$ ipython --no-banner

In [1]: import numpy as np

In [2]: import numpy.linalg as la

In [3]: np.set_printoptions(precision=2, suppress=True, linewidth=140, sign=" ")

In [4]: rd = lambda a: np.round(a, 2) + 0

In [5]: data = np.loadtxt("run16.csv", delimiter=",")

In [6]: rd(data)
Out[6]: 
array([[ 0.97,  1.05, -0.7 ,  1.21],
       [-0.06,  1.5 , -0.12, -1.32],
       [-1.23,  0.81,  1.02,  0.89],
       [ 1.23,  0.06,  1.57, -0.13]])

In [7]: W = np.array([[1, 0], [5, 4], [5, 5], [1, 3]])

In [8]: c = np.array([3, -5])

In [9]: hid = np.maximum(data @ W + c, 0)

In [10]: (hid > 0).astype(int)
Out[10]: 
array([[ 1,  0],
       [ 1,  0],
       [ 1,  1],
       [ 1,  1]])

In [11]: (hid > 0).mean(axis=0)
Out[11]: array([ 1. ,  0.5])

In [12]: rd(hid)
Out[12]: 
array([[  6.93,   0.  ],
       [  8.53,   0.  ],
       [ 11.78,   5.98],
       [ 12.21,   2.65]])

In [13]: cent = np.array([[0, 2], [1, 3]])

In [14]: W @ cent
Out[14]: 
array([[  0,   2],
       [  4,  22],
       [  5,  25],
       [  3,  11]])

In [15]: q, Rm = la.qr(hid)

In [16]: rd(q)
Out[16]: 
array([[-0.34, -0.42],
       [-0.42, -0.52],
       [-0.58,  0.73],
       [-0.6 , -0.1 ]])

In [17]: rd(abs(Rm[0, 0])), rd(la.norm(hid[:, 0]))
Out[17]: (np.float64(20.22), np.float64(20.22))

In [18]: q.shape, Rm.shape
Out[18]: ((4, 2), (2, 2))

In [19]: feats = np.loadtxt("case3.csv", delimiter=",")

In [20]: feats
Out[20]: 
array([[ 1.,  0.,  0.,  0.],
       [ 3.,  1.,  0.,  0.],
       [-2., -3.,  1.,  0.],
       [ 0.,  0.,  2.,  1.]])

In [21]: la.matrix_rank(feats, rtol=0.1)
Out[21]: np.int64(3)

In [22]: rd(np.abs(la.svd(feats)[2][-1]))
Out[22]: array([ 0.05,  0.18,  0.44,  0.88])

In [23]: [round(float(x), 2) for x in la.svd(feats, compute_uv=False)[:3]]
Out[23]: [4.68, 2.36, 1.59]

In [24]: round(np.log10(la.cond(feats)))
Out[24]: 2

In [25]: np.argsort(-la.norm(feats, axis=0).round(6), kind="stable")[:3]
Out[25]: array([ 0,  1,  2])

In [26]: la.cond(feats) > 100
Out[26]: np.False_

In [27]: def softmax(z):
    ...:     e = np.exp(z - z.max(axis=-1, keepdims=True))
    ...:     return e / e.sum(axis=-1, keepdims=True)
    ...: 

In [28]: rd(softmax(feats[1] + 4))
Out[28]: array([ 0.81,  0.11,  0.04,  0.04])

In [29]: softmax(feats).sum(axis=1)
Out[29]: array([ 1.,  1.,  1.,  1.])

In [30]: att = feats @ feats.T / np.sqrt(4)

In [31]: rd(softmax(att + np.triu(np.full(att.shape, -np.inf), 1)))
Out[31]: 
array([[ 1.  ,  0.  ,  0.  ,  0.  ],
       [ 0.03,  0.97,  0.  ,  0.  ],
       [ 0.  ,  0.  ,  1.  ,  0.  ],
       [ 0.06,  0.06,  0.16,  0.72]])

In [32]: softmax(att).round(6).argmax(axis=1)
Out[32]: array([ 1,  1,  2,  3])

In [33]: rd(softmax(att)[1] @ feats)
Out[33]: array([ 2.92,  0.96,  0.01,  0.01])

In [34]: rd(softmax(att))
Out[34]: 
array([[ 0.22,  0.6 ,  0.05,  0.13],
       [ 0.03,  0.96,  0.  ,  0.01],
       [ 0.  ,  0.  ,  1.  ,  0.  ],
       [ 0.06,  0.06,  0.16,  0.72]])

In [35]: W0 = np.array([[0, 4, 3, -5, 0, -2, 0],
    ...:     [-3, 4, -5, 4, 0, 0, 5],
    ...:     [5, 2, -5, -2, 1, -2, 4],
    ...:     [4, 2, -1, 3, -1, 2, 2],
    ...:     [1, -2, 0, -5, 4, 1, 4],
    ...:     [-5, 4, 0, -1, -4, 2, -5],
    ...:     [4, 5, -4, 5, 5, -4, -2]])

In [36]: W0[-1] = W0[0] + -1 * W0[1]

In [37]: W0
Out[37]: 
array([[ 0,  4,  3, -5,  0, -2,  0],
       [-3,  4, -5,  4,  0,  0,  5],
       [ 5,  2, -5, -2,  1, -2,  4],
       [ 4,  2, -1,  3, -1,  2,  2],
       [ 1, -2,  0, -5,  4,  1,  4],
       [-5,  4,  0, -1, -4,  2, -5],
       [ 3,  0,  8, -9,  0, -2, -5]])

In [38]: # looks like rank 6

In [39]: r0, v = W0[1], W0[0]

In [40]: r0 @ r0
Out[40]: np.int64(91)

In [41]: pr = (r0 @ v) / (r0 @ r0) * r0

In [42]: rd(la.norm(r0 + v) ** 2 + la.norm(r0 - v) ** 2)
Out[42]: np.float64(290.0)

In [43]: (v - pr) @ r0
Out[43]: np.float64(0.0)

In [44]: la.matrix_rank(np.outer(r0, v))
Out[44]: np.int64(1)

In [45]: left, sv, VT = la.svd(W0)

In [46]: np.argmax(sv[:-1] / (sv[1:] + 1e-6)) + 1
Out[46]: np.int64(6)

In [47]: Y = left[:, :6] @ np.diag(sv[:6]) @ VT[:6]

In [48]: rd(np.abs(W0 - Y).max())
Out[48]: np.float64(0.0)

In [49]: rd(Y)
Out[49]: 
array([[ 0.,  4.,  3., -5.,  0., -2.,  0.],
       [-3.,  4., -5.,  4.,  0.,  0.,  5.],
       [ 5.,  2., -5., -2.,  1., -2.,  4.],
       [ 4.,  2., -1.,  3., -1.,  2.,  2.],
       [ 1., -2.,  0., -5.,  4.,  1.,  4.],
       [-5.,  4.,  0., -1., -4.,  2., -5.],
       [ 3.,  0.,  8., -9.,  0., -2., -5.]])

In [50]: rd(la.norm(W0 - Y, 2)), rd(sv[6])
Out[50]: (np.float64(0.0), np.float64(0.0))

In [51]: la.matrix_rank(W0, rtol=0.05)
Out[51]: np.int64(6)

In [52]: rd(la.norm(W0) ** 2 / la.norm(W0, 2) ** 2)
Out[52]: np.float64(1.99)

In [53]: rd(la.norm(W0, axis=0))
Out[53]: array([  9.22,   7.75,  11.14,  12.69,   5.83,   4.58,  10.54])

In [54]: la.norm(W0, axis=1).argmax()
Out[54]: np.int64(6)

In [55]: rd(la.norm(W0, 1)), rd(la.norm(W0, np.inf))
Out[55]: (np.float64(29.0), np.float64(27.0))

In [56]: rd(la.norm(W0[5], 1)), rd(la.norm(W0[5], np.inf))
Out[56]: (np.float64(21.0), np.float64(5.0))

In [57]: rd(la.norm(W0[5] - W0[3]))
Out[57]: np.float64(12.65)

In [58]: rd(la.norm(W0, "nuc"))
Out[58]: np.float64(52.12)

In [59]: W0[5] @ W0[3]
Out[59]: np.int64(-17)

In [60]: rd(la.norm(W0, axis=1))
Out[60]: array([  7.35,   9.54,   8.89,   6.24,   7.94,   9.33,  13.53])

In [61]: arr = np.load("sample18.npy")

In [62]: rd(arr)
Out[62]: 
array([[ 0.06,  0.19,  0.12,  0.12,  0.  ,  0.19,  0.19,  0.12],
       [ 0.12,  0.25,  0.12,  0.19,  0.06,  0.12,  0.06,  0.06],
       [ 0.25,  0.08,  0.25,  0.08,  0.08,  0.17,  0.  ,  0.08],
       [ 0.08,  0.15,  0.15,  0.23,  0.08,  0.08,  0.08,  0.15],
       [ 0.08,  0.08,  0.23,  0.15,  0.23,  0.08,  0.  ,  0.15],
       [ 0.21,  0.  ,  0.  ,  0.21,  0.07,  0.07,  0.21,  0.21],
       [ 0.12,  0.19,  0.  ,  0.  ,  0.12,  0.19,  0.25,  0.12],
       [ 0.12,  0.06,  0.06,  0.12,  0.06,  0.19,  0.19,  0.19]])

In [63]: # row-stochastic, so 1 is an eigenvalue

In [64]: rd(la.matrix_power(arr, 100))
Out[64]: 
array([[ 0.13,  0.13,  0.11,  0.14,  0.08,  0.14,  0.13,  0.14],
       [ 0.13,  0.13,  0.11,  0.14,  0.08,  0.14,  0.13,  0.14],
       [ 0.13,  0.13,  0.11,  0.14,  0.08,  0.14,  0.13,  0.14],
       [ 0.13,  0.13,  0.11,  0.14,  0.08,  0.14,  0.13,  0.14],
       [ 0.13,  0.13,  0.11,  0.14,  0.08,  0.14,  0.13,  0.14],
       [ 0.13,  0.13,  0.11,  0.14,  0.08,  0.14,  0.13,  0.14],
       [ 0.13,  0.13,  0.11,  0.14,  0.08,  0.14,  0.13,  0.14],
       [ 0.13,  0.13,  0.11,  0.14,  0.08,  0.14,  0.13,  0.14]])

In [65]: rd(np.sort(np.abs(la.eigvals(arr)))[::-1])
Out[65]: array([ 1.  ,  0.24,  0.24,  0.21,  0.13,  0.08,  0.05,  0.05])

In [66]: arr.sum(axis=1)
Out[66]: array([ 1.,  1.,  1.,  1.,  1.,  1.,  1.,  1.])

In [67]: rd(arr @ np.ones(8))
Out[67]: array([ 1.,  1.,  1.,  1.,  1.,  1.,  1.,  1.])

In [68]: rd(la.matrix_power(arr, 2))
Out[68]: 
array([[ 0.15,  0.13,  0.09,  0.14,  0.08,  0.14,  0.14,  0.14],
       [ 0.13,  0.15,  0.13,  0.16,  0.08,  0.13,  0.11,  0.13],
       [ 0.15,  0.11,  0.14,  0.15,  0.07,  0.14,  0.11,  0.13],
       [ 0.13,  0.13,  0.13,  0.15,  0.08,  0.13,  0.11,  0.13],
       [ 0.14,  0.1 ,  0.16,  0.15,  0.1 ,  0.13,  0.08,  0.14],
       [ 0.1 ,  0.13,  0.09,  0.13,  0.08,  0.15,  0.17,  0.15],
       [ 0.13,  0.13,  0.08,  0.13,  0.09,  0.14,  0.16,  0.14],
       [ 0.13,  0.12,  0.08,  0.13,  0.08,  0.14,  0.16,  0.15]])

In [69]: pr = np.eye(8)[5]

In [70]: for _ in range(5):
    ...:     pr = pr @ arr
    ...:     print(pr.round(2))
    ...: 
[ 0.21  0.    0.    0.21  0.07  0.07  0.21  0.21]
[ 0.1   0.13  0.09  0.13  0.08  0.15  0.17  0.15]
[ 0.13  0.13  0.1   0.14  0.08  0.14  0.14  0.14]
[ 0.13  0.13  0.11  0.14  0.08  0.14  0.13  0.14]
[ 0.13  0.13  0.11  0.14  0.08  0.14  0.13  0.14]

In [71]: rng = np.random.default_rng(695592)

In [72]: labels = rng.permutation(8)

In [73]: labels
Out[73]: array([ 2,  7,  0,  6,  3,  5,  1,  4])

In [74]: Y = arr[labels][:, labels]

In [75]: rd(la.det(Y)), rd(la.det(arr[labels]))
Out[75]: (np.float64(0.0), np.float64(0.0))

In [76]: rd(Y)
Out[76]: 
array([[ 0.25,  0.08,  0.25,  0.  ,  0.08,  0.17,  0.08,  0.08],
       [ 0.06,  0.19,  0.12,  0.19,  0.12,  0.19,  0.06,  0.06],
       [ 0.12,  0.12,  0.06,  0.19,  0.12,  0.19,  0.19,  0.  ],
       [ 0.  ,  0.12,  0.12,  0.25,  0.  ,  0.19,  0.19,  0.12],
       [ 0.15,  0.15,  0.08,  0.08,  0.23,  0.08,  0.15,  0.08],
       [ 0.  ,  0.21,  0.21,  0.21,  0.21,  0.07,  0.  ,  0.07],
       [ 0.12,  0.06,  0.12,  0.06,  0.19,  0.12,  0.25,  0.06],
       [ 0.23,  0.15,  0.08,  0.  ,  0.15,  0.08,  0.08,  0.23]])

In [77]: np.allclose(Y, arr)
Out[77]: False

In [78]: np.allclose(Y, Y.T)
Out[78]: False

In [79]: rd(np.trace(Y))
Out[79]: np.float64(1.53)

In [80]: rd(la.matrix_power(Y, 3))
Out[80]: 
array([[ 0.11,  0.14,  0.14,  0.13,  0.14,  0.14,  0.12,  0.08],
       [ 0.1 ,  0.14,  0.13,  0.14,  0.14,  0.14,  0.13,  0.08],
       [ 0.1 ,  0.14,  0.13,  0.14,  0.14,  0.14,  0.13,  0.08],
       [ 0.1 ,  0.14,  0.13,  0.14,  0.14,  0.14,  0.13,  0.08],
       [ 0.12,  0.14,  0.13,  0.12,  0.14,  0.14,  0.13,  0.08],
       [ 0.1 ,  0.14,  0.13,  0.14,  0.14,  0.14,  0.13,  0.08],
       [ 0.12,  0.14,  0.13,  0.12,  0.15,  0.13,  0.13,  0.08],
       [ 0.13,  0.14,  0.14,  0.12,  0.15,  0.13,  0.12,  0.08]])

In [81]: assert Y == Y.T
Traceback (most recent call last):
  Cell In[81], line 1
    assert Y == Y.T
ValueError: The truth value of an array with more than one element is ambiguous. Use a.any() or a.all()


In [82]: rd(np.abs(la.eigvals(Y)).max())
Out[82]: np.float64(1.0)

In [83]: Y.inv()
Traceback (most recent call last):
  Cell In[83], line 1
    Y.inv()
AttributeError: 'numpy.ndarray' object has no attribute 'inv'


In [84]: F = np.load("m.npy")

In [85]: F
Out[85]: 
array([[ 1. , -1.2, -0.4, -0.3,  1.3, -0.8],
       [-0.6, -0.4,  0.6,  0.2, -1.1,  0.2],
       [-0.6,  0. , -1.2,  0.6, -1.4, -0.3],
       [ 0.7, -1.5, -1.6,  1.8, -0.1, -0.1],
       [-0.3, -0.3, -0.1, -1. ,  1.2, -1.9],
       [-0.6, -0.4,  0.1,  0. ,  0. , -1.1],
       [ 0.5,  0.5, -0.8,  0.8,  0.8, -1.4],
       [ 0.4, -0.9,  0.5,  1.8, -0.5, -1.3],
       [ 2.4, -1.2,  4.2,  2.7,  0.6,  5.4],
       [-1.1,  0.9,  0.9,  0.1,  0.7, -0.6],
       [ 0. , -0.6,  2. , -0.4,  0.4,  0.5],
       [-0.6, -0.8, -1. ,  0.1,  2.2,  0.7],
       [ 0.2,  1.4, -1.2,  0.2, -0.1,  1. ],
       [-1.7, -1.2, -1.8,  1.3,  0.7,  0.7],
       [-1. , -1.8, -0.6, -0.7, -0.2, -0.9],
       [-1.9, -2. ,  1.7, -0.7,  0.6, -1.9],
       [ 1.2,  1.3, -0.7,  1.6,  1.7, -0.7],
       [-0.2,  0. ,  0.1,  0.3,  0.7,  1.9],
       [-0.3,  0. , -1.3,  0.3, -1.5, -0.6],
       [ 2.5, -0.2,  1.3, -3.3,  0.5, -1.7],
       [ 0.1,  0.8, -3.7, -0.2,  0.3,  0.1],
       [ 0.4,  0.2,  0. ,  0.1,  0. ,  0.1]])

In [86]: proj = F @ la.solve(F.T @ F, F.T)

In [87]: la.matrix_rank(np.eye(22) - proj)
Out[87]: np.int64(16)

In [88]: Y = np.c_[F[:, :3] @ np.array([[0, 4, 0], [0, 5, 7], [6, 5, 4]]), np.array([5, 8, 5, 5, 1, 6, 6, 7, 4, 3, 8, 9, 2, 7, 3, 9, 2, 6, 0, 1, 5, 2])]

In [89]: rd(Y)
Out[89]: 
array([[ -2.4,  -4. , -10. ,   5. ],
       [  3.6,  -1.4,  -0.4,   8. ],
       [ -7.2,  -8.4,  -4.8,   5. ],
       [ -9.6, -12.7, -16.9,   5. ],
       [ -0.6,  -3.2,  -2.5,   1. ],
       [  0.6,  -3.9,  -2.4,   6. ],
       [ -4.8,   0.5,   0.3,   6. ],
       [  3. ,  -0.4,  -4.3,   7. ],
       [ 25.2,  24.6,   8.4,   4. ],
       [  5.4,   4.6,   9.9,   3. ],
       [ 12. ,   7. ,   3.8,   8. ],
       [ -6. , -11.4,  -9.6,   9. ],
       [ -7.2,   1.8,   5. ,   2. ],
       [-10.8, -21.8, -15.6,   7. ],
       [ -3.6, -16. , -15. ,   3. ],
       [ 10.2,  -9.1,  -7.2,   9. ],
       [ -4.2,   7.8,   6.3,   2. ],
       [  0.6,  -0.3,   0.4,   6. ],
       [ -7.8,  -7.7,  -5.2,   0. ],
       [  7.8,  15.5,   3.8,   1. ],
       [-22.2, -14.1,  -9.2,   5. ],
       [  0. ,   2.6,   1.4,   2. ]])

In [90]: la.matrix_rank(np.c_[F, Y])
Out[90]: np.int64(7)

In [91]: rd(la.lstsq(F, Y[:, 0])[0])
Out[91]: array([ 0.,  0.,  6.,  0.,  0.,  0.])

In [92]: gram = np.cov(F, rowvar=False)

In [93]: rd(np.median(F, axis=0))
Out[93]: array([-0.1 , -0.35, -0.25,  0.15,  0.45, -0.45])

In [94]: np.argwhere(np.triu(np.abs(np.corrcoef(F.T)) > 0.8, 1))
Out[94]: array([], shape=(0, 2), dtype=int64)

In [95]: rd(np.corrcoef(F[:, 2], F[:, 0])[0, 1])
Out[95]: np.float64(0.29)

In [96]: gram.shape
Out[96]: (6, 6)

In [97]: rd(F.std(axis=0))
Out[97]: array([ 1.09,  0.93,  1.57,  1.19,  0.9 ,  1.54])

In [98]: np.argsort(-F.std(axis=0).round(6), kind="stable")
Out[98]: array([ 2,  5,  3,  0,  1,  4])

In [99]: J = np.array([[0, 1, 2, 0, 8, 2],
    ...:     [0, 1, 2, 1, 4, 1],
    ...:     [2, 2, 0, 0, 4, 1],
    ...:     [0, 0, 1, 1, 4, 1],
    ...:     [1, 1, 0, 0, 4, 1],
    ...:     [0, 1, 0, 1, 4, 1]])

In [100]: left, sv, VT = la.svd(J)

In [101]: rd(sv)
Out[101]: array([ 12.89,   2.83,   1.35,   1.31,   0.63,   0.  ])

In [102]: Y = left[:, :5] @ np.diag(sv[:5]) @ VT[:5]

In [103]: rd(la.norm(J - Y, 2)), rd(sv[5])
Out[103]: (np.float64(0.0), np.float64(0.0))

In [104]: rd(la.norm(J - Y) / la.norm(J))
Out[104]: np.float64(0.0)

In [105]: la.matrix_rank(J, rtol=0.05)
Out[105]: np.int64(4)

In [106]: left, sv, VT = la.svd(J)

In [107]: vecs = VT[:(sv > 1e-8).sum()]

In [108]: x0 = J[3] + 5 * J[4] + rng.integers(2) * np.eye(6)[2]

In [109]: x0
Out[109]: array([  5.,   5.,   2.,   1.,  24.,   6.])

In [110]: la.matrix_rank(np.vstack([J, x0]))
Out[110]: np.int64(5)

In [111]: rd(np.diag(vecs.T @ vecs))
Out[111]: array([ 1.  ,  1.  ,  1.  ,  1.  ,  0.94,  0.06])
